% python3 -q
>>> import numpy as np
>>> np.set_printoptions(precision=2, suppress=True, linewidth=120, sign=" ")
>>> def rd(a):
...     return np.round(a, 2) + 0
... 
>>> W0 = np.load("a.npy")
>>> rd(W0)
array([[-1.01, -3.94, -2.91],
       [ 4.56,  0.32, -2.02],
       [ 1.77, -3.06,  3.53]])
>>> x = np.array([-1, 1, 1])
>>> rd(W0 @ np.eye(3)[1])
array([-3.94,  0.32, -3.06])
>>> rd(W0 @ x)
array([-5.83, -6.27, -1.31])
>>> rd((W0 * x).sum(axis=1))
array([-5.83, -6.27, -1.31])
>>> rd(np.einsum("ij,j->i", W0, x))
array([-5.83, -6.27, -1.31])
>>> np.sign((W0 @ x).round(6))
array([-1., -1., -1.])
>>> (W0 @ x).argmax()
np.int64(2)
>>> rd(W0 * x)
array([[ 1.01, -3.94, -2.91],
       [-4.56,  0.32, -2.02],
       [-1.77, -3.06,  3.53]])
>>> arr = np.loadtxt("x.csv", delimiter=",")
>>> rd(arr)
array([[-0.88, -0.16,  0.45],
       [-0.14, -0.81, -0.56],
       [ 0.46, -0.56,  0.69]])
>>> Q = arr.astype(float).copy()
>>> for j in range(3):
...     Q[:, j] -= Q[:, :j] @ (Q[:, :j].T @ Q[:, j])
...     Q[:, j] /= np.linalg.norm(Q[:, j])
... 
>>> rd(Q.T @ arr)
array([[ 1.,  0.,  0.],
       [ 0.,  1.,  0.],
       [ 0.,  0.,  1.]])
>>> rd(Q)
array([[-0.88, -0.16,  0.45],
       [-0.14, -0.81, -0.56],
       [ 0.46, -0.56,  0.69]])
>>> mat = np.loadtxt("block17.csv", delimiter=",")
>>> mat
array([[ 3., -2.,  3.,  0.],
       [-1.,  3., -3.,  0.],
       [-1.,  3.,  0.,  0.],
       [ 0.,  0.,  0.,  9.]])
>>> Q, vecs = np.linalg.qr(mat[:, :1])[0], np.linalg.qr(mat[:, 1:])[0]
>>> sigma = np.linalg.svd(Q.T @ vecs, compute_uv=False)
>>> rd(sigma)
array([ 0.87])
>>> rd(np.linalg.norm(Q @ Q.T - vecs @ vecs.T, 2))
np.float64(1.0)
>>> x = np.array([2, 3, 7, 2])
>>> y = mat @ x
>>> beta, lr = np.zeros(4), 1 / np.linalg.norm(mat, 2) ** 2
>>> for i in range(200):
...     beta -= lr * mat.T @ (mat @ beta - y)
...     if i % 50 == 0: print(i, round(np.linalg.norm(mat @ beta - y), 2))
... 
0 17.88
50 0.87
100 0.2
150 0.06
>>> rd(beta)
array([ 2.01,  3.  ,  6.99,  2.  ])
>>> left, sigma, Vt = np.linalg.svd(mat, full_matrices=False)
>>> rd(np.cumsum(sigma ** 2) / np.sum(sigma ** 2))
array([ 0.61,  0.95,  0.99,  1.  ])
>>> np.abs(left[:, 0]).round(6).argmax()
np.int64(3)
>>> rd(np.sqrt((sigma ** 2).sum())), rd(np.linalg.norm(mat))
(np.float64(11.49), np.float64(11.49))
>>> np.allclose(left * sigma @ Vt, mat)
True
>>> rd(left.T @ mat @ Vt.T)
array([[ 9.  ,  0.  ,  0.  ,  0.  ],
       [ 0.  ,  6.62,  0.  ,  0.  ],
       [ 0.  ,  0.  ,  2.28,  0.  ],
       [ 0.  ,  0.  ,  0.  ,  1.39]])
>>> rd(sigma)
array([ 9.  ,  6.62,  2.28,  1.39])
